>>> import numpy as np
>>> np.set_printoptions(precision=2, suppress=True, linewidth=160, floatmode="fixed")
>>> data = np.load("test13.npy")
>>> data
array([[  9.00,   0.00,  -2.00,   1.00],
       [ 10.00,   4.00, -12.00,   6.00],
       [ 10.00,  -5.00,  -3.00,   6.00],
       [ 20.00, -10.00, -22.00,  20.00]])
>>> G = data.T @ data
>>> np.diag(G)
array([681.00, 141.00, 641.00, 473.00])
>>> print((data @ data.T).shape)
(4, 4)
>>> np.linalg.eigvalsh(G)[::-1]
array([1793.28,   85.02,   56.93,    0.77])
>>> np.round(np.linalg.norm(data, "nuc"), 2)
np.float64(59.99)
>>> round(np.linalg.norm(data[0], 1), 2), np.round(np.linalg.norm(data[0], np.inf), 2)
(np.float64(12.0), np.float64(9.0))
>>> np.round(np.linalg.norm(data[0] - data[1]), 2)
np.float64(11.92)
>>> print(np.linalg.norm(data, axis=0))
[26.10 11.87 25.32 21.75]
>>> np.linalg.norm(data, axis=1)
array([ 9.27, 17.20, 13.04, 37.20])
>>> evals, evecs = np.linalg.eig(data)
>>> np.round(np.prod(evals), 2)
np.float64(2592.0)
>>> np.sort(np.linalg.eigvals(data @ data))
array([16.00+0.00j, 64.00+0.00j, 81.00-0.00j, 81.00+0.00j])
>>> evals
array([4.00, 9.00, 9.00, 8.00])
>>> print(np.round(data @ evecs[:, 0] - evals[0] * evecs[:, 0], 2) + 0)
[0.00 0.00 0.00 0.00]
>>> rng = np.random.default_rng(15939)
>>> labels = rng.permutation(4)
>>> out = data[:, labels] * rng.choice([-1, 1], 4)
>>> out
array([[ -9.00,  -0.00,  -1.00,  -2.00],
       [-10.00,  -4.00,  -6.00, -12.00],
       [-10.00,   5.00,  -6.00,  -3.00],
       [-20.00,  10.00, -20.00, -22.00]])
>>> left, _, Vh = np.linalg.svd(data.T @ out)
>>> labels
array([0, 1, 3, 2])
>>> x = np.array([2, 0, 2, 0])
>>> y = out @ x
>>> y
array([-20.00, -32.00, -32.00, -80.00])
>>> np.linalg.solve(out, out[:, 1])
array([-0.00,  1.00,  0.00,  0.00])
>>> np.round(np.linalg.solve(out, 4 * y), 2) + 0
array([8.00, 0.00, 8.00, 0.00])
>>> np.round(np.linalg.solve(out, y + out[:, 3]), 2) + 0
array([2.00, 0.00, 2.00, 1.00])
>>> np.round(np.linalg.solve(out.T, out[0]), 2) + 0
array([1.00, 0.00, 0.00, 0.00])
>>> np.round(np.linalg.solve(out, y), 2) + 0
array([2.00, 0.00, 2.00, 0.00])
>>> O, _ = np.linalg.qr(np.array([[-1.8, -2.0, -0.4, 0.9, -0.6, 0.1, 0.0],
...     [-1.5, 0.7, 0.4, -0.7, 0.2, -0.7, -1.1],
...     [-0.5, -1.0, -0.5, -0.4, -1.3, 0.7, -0.7],
...     [0.5, 2.0, -1.3, -0.9, 0.4, 1.1, -1.9],
...     [0.8, -1.8, 0.6, -0.8, -0.9, 1.9, 0.0],
...     [0.3, -0.9, 0.3, -1.3, 1.1, -0.8, 0.8],
...     [-0.9, 0.0, -2.6, -1.0, -0.5, 1.6, -1.2]]))
>>> evals = np.array([1, 2, -3, 3, -3, 2, 3])
>>> A = O @ np.diag(evals) @ O.T
>>> A
array([[ 1.54, -0.25,  0.58,  0.27,  0.47, -0.78, -0.68],
       [-0.25,  0.90, -0.20,  0.88,  0.14,  1.09,  1.75],
       [ 0.58, -0.20,  0.41, -0.13, -1.09,  2.04, -0.86],
       [ 0.27,  0.88, -0.13,  1.72, -0.25,  0.30, -1.65],
       [ 0.47,  0.14, -1.09, -0.25,  1.27,  1.45,  0.03],
       [-0.78,  1.09,  2.04,  0.30,  1.45,  0.20, -0.19],
       [-0.68,  1.75, -0.86, -1.65,  0.03, -0.19, -1.03]])
>>> evals, evecs = np.linalg.eigh(A)
>>> np.round(evecs.T @ evecs, 2) + 0
array([[1.00, 0.00, 0.00, 0.00, 0.00, 0.00, 0.00],
       [0.00, 1.00, 0.00, 0.00, 0.00, 0.00, 0.00],
       [0.00, 0.00, 1.00, 0.00, 0.00, 0.00, 0.00],
       [0.00, 0.00, 0.00, 1.00, 0.00, 0.00, 0.00],
       [0.00, 0.00, 0.00, 0.00, 1.00, 0.00, 0.00],
       [0.00, 0.00, 0.00, 0.00, 0.00, 1.00, 0.00],
       [0.00, 0.00, 0.00, 0.00, 0.00, 0.00, 1.00]])
>>> np.linalg.eigvalsh(A @ A)
array([1.00, 4.00, 4.00, 9.00, 9.00, 9.00, 9.00])
>>> np.unique(evals.round(6) + 0, return_counts=True)[1]
array([2, 1, 2, 2])
>>> np.linalg.eigvalsh(A + 5 * np.eye(7))
array([2.00, 2.00, 6.00, 7.00, 7.00, 8.00, 8.00])
>>> evals
array([-3.00, -3.00,  1.00,  2.00,  2.00,  3.00,  3.00])
>>> r0 = np.array([1, 0, 0, 2, 2, 2, 0])
>>> out = A + np.outer(r0, np.eye(7)[3])
>>> out
array([[ 1.54, -0.25,  0.58,  1.27,  0.47, -0.78, -0.68],
       [-0.25,  0.90, -0.20,  0.88,  0.14,  1.09,  1.75],
       [ 0.58, -0.20,  0.41, -0.13, -1.09,  2.04, -0.86],
       [ 0.27,  0.88, -0.13,  3.72, -0.25,  0.30, -1.65],
       [ 0.47,  0.14, -1.09,  1.75,  1.27,  1.45,  0.03],
       [-0.78,  1.09,  2.04,  2.30,  1.45,  0.20, -0.19],
       [-0.68,  1.75, -0.86, -1.65,  0.03, -0.19, -1.03]])
>>> print(np.linalg.matrix_rank(np.linalg.inv(out) - np.linalg.inv(A), tol=1e-8))
1
>>> np.round(np.linalg.det(out) / np.linalg.det(A), 2), round(float(1 + np.linalg.solve(A, r0)[3]), 2)
(np.float64(1.53), 1.53)
